% ipython --no-banner

In [1]: import numpy as np

In [2]: np.set_printoptions(precision=3, suppress=True, linewidth=200)

In [3]: mat = np.loadtxt("w.csv", delimiter=",")

In [4]: print(mat)
[[-0.097  0.922 -0.216  0.103  0.288  0.011]
 [ 0.194 -0.265 -0.142  0.46   0.625  0.519]
 [ 0.729  0.053 -0.419  0.334 -0.351 -0.234]
 [ 0.438  0.097 -0.098 -0.735  0.008  0.5  ]
 [-0.194  0.156  0.105  0.327 -0.63   0.651]
 [ 0.438  0.206  0.858  0.142  0.082 -0.048]]

In [5]: theta = np.radians(30)

In [6]: Rm = np.eye(6)

In [7]: Rm[4, 4] = Rm[2, 2] = np.cos(theta)

In [8]: Rm[4, 2], Rm[2, 4] = -np.sin(theta), np.sin(theta)

In [9]: print(Rm)
[[ 1.     0.     0.     0.     0.     0.   ]
 [ 0.     1.     0.     0.     0.     0.   ]
 [ 0.     0.     0.866  0.     0.5    0.   ]
 [ 0.     0.     0.     1.     0.     0.   ]
 [ 0.     0.    -0.5    0.     0.866  0.   ]
 [ 0.     0.     0.     0.     0.     1.   ]]

In [10]: Y = mat @ Rm.T

In [11]: print(np.abs(Y - mat).max(axis=0))
[0.    0.    0.332 0.    0.44  0.   ]

In [12]: x0 = np.array([1, 0, 0, 0, 3, 1])

In [13]: a = np.maximum(mat @ x0, 0)

In [14]: print(np.maximum(mat @ x0, 0) - np.maximum(-mat @ x0, 0))
[ 0.776  2.589 -0.557  0.961 -1.434  0.636]

In [15]: print(np.tanh(mat @ x0))
[ 0.651  0.989 -0.506  0.745 -0.892  0.562]

In [16]: arr = np.load("test9.npy")

In [17]: print(arr)
[[-55   0   0   4]
 [  1 -37   1   3]
 [  3   3   0   0]
 [  5   0   1   5]]

In [18]: print([round(float(x), 3) for x in np.linalg.svd(arr, compute_uv=False)[:3]])
[55.43, 37.258, 5.421]

In [19]: print(np.linalg.matrix_rank(arr, rtol=0.1))
2

In [20]: print(np.linalg.cond(arr) > 100)
True

In [21]: print(np.argsort(-np.linalg.norm(arr, axis=0).round(6), kind="stable")[:3])
[0 1 3]

In [22]: Y = arr[0, 0] * arr[1:] - np.outer(arr[1:, 0], arr[0])

In [23]: print(Y)
[[   0 2035  -55 -169]
 [   0 -165    0  -12]
 [   0    0  -55 -295]]

In [24]: print(np.linalg.matrix_rank(Y), np.linalg.matrix_rank(arr))
3 4

In [25]: print([round(float(x), 3) for x in np.linalg.svd(Y, compute_uv=False)[:3]])
[2049.433, 300.087, 0.325]

In [26]: print(np.argsort(-np.linalg.norm(Y, axis=0).round(6), kind="stable")[:3])
[1 3 2]

In [27]: left, sigma, Vt = np.linalg.svd(arr)

In [28]: print(np.argmax(sigma[:-1] / (sigma[1:] + 1e-6)) + 1)
3

In [29]: Y = left[:, :3] @ np.diag(sigma[:3]) @ Vt[:3]

In [30]: print(round(float(np.abs(arr - Y).max()), 3))
0.006

In [31]: print(np.linalg.matrix_rank(arr, rtol=0.05))
3

In [32]: print(round(float(np.linalg.norm(arr - Y, 2)), 3), np.round(sigma[3], 3))
0.006 0.006

In [33]: Y = np.array([[3, 2, 2], [3, 1, -1], [1, -1, -2]])

In [34]: Y[-1] = Y[0]

In [35]: M = Y + 0.02 * np.eye(3)

In [36]: print(M)
[[ 3.02  2.    2.  ]
 [ 3.    1.02 -1.  ]
 [ 3.    2.    2.02]]

In [37]: print(np.round(np.trace(M), 3))
6.06

In [38]: print((M + M.T) / 2)
[[3.02 2.5  2.5 ]
 [2.5  1.02 0.5 ]
 [2.5  0.5  2.02]]

In [39]: np.linalg.determinant(M)
---------------------------------------------------------------------------
AttributeError                            Traceback (most recent call last)
Cell In[39], line 1
----> 1 np.linalg.determinant(M)

AttributeError: module 'numpy.linalg' has no attribute 'determinant'

In [40]: print(round(np.abs(np.linalg.eigvals(M)).max(), 3))
5.848

In [41]: print(M @ M)
[[21.12 12.08  8.08]
 [ 9.12  5.04  2.96]
 [21.12 12.08  8.08]]

In [42]: print(np.linalg.eigvals(arr))
[-55.328 -37.075   5.409  -0.006]

In [43]: print(np.kron(np.eye(2, dtype=int), arr))
[[-55   0   0   4   0   0   0   0]
 [  1 -37   1   3   0   0   0   0]
 [  3   3   0   0   0   0   0   0]
 [  5   0   1   5   0   0   0   0]
 [  0   0   0   0 -55   0   0   4]
 [  0   0   0   0   1 -37   1   3]
 [  0   0   0   0   3   3   0   0]
 [  0   0   0   0   5   0   1   5]]

In [44]: print(round(np.linalg.det(arr[::-1]), 3))
-66.0

In [45]: print(np.poly(arr))
[     1.     87.   1552. -11086.    -66.]

In [46]: print(round(float(np.linalg.det(arr.T)), 3))
-66.0

In [47]: print(np.einsum("ii->", arr))
-87

In [48]: print(round(float(np.linalg.eigvals(arr).sum().real), 3))
-87.0
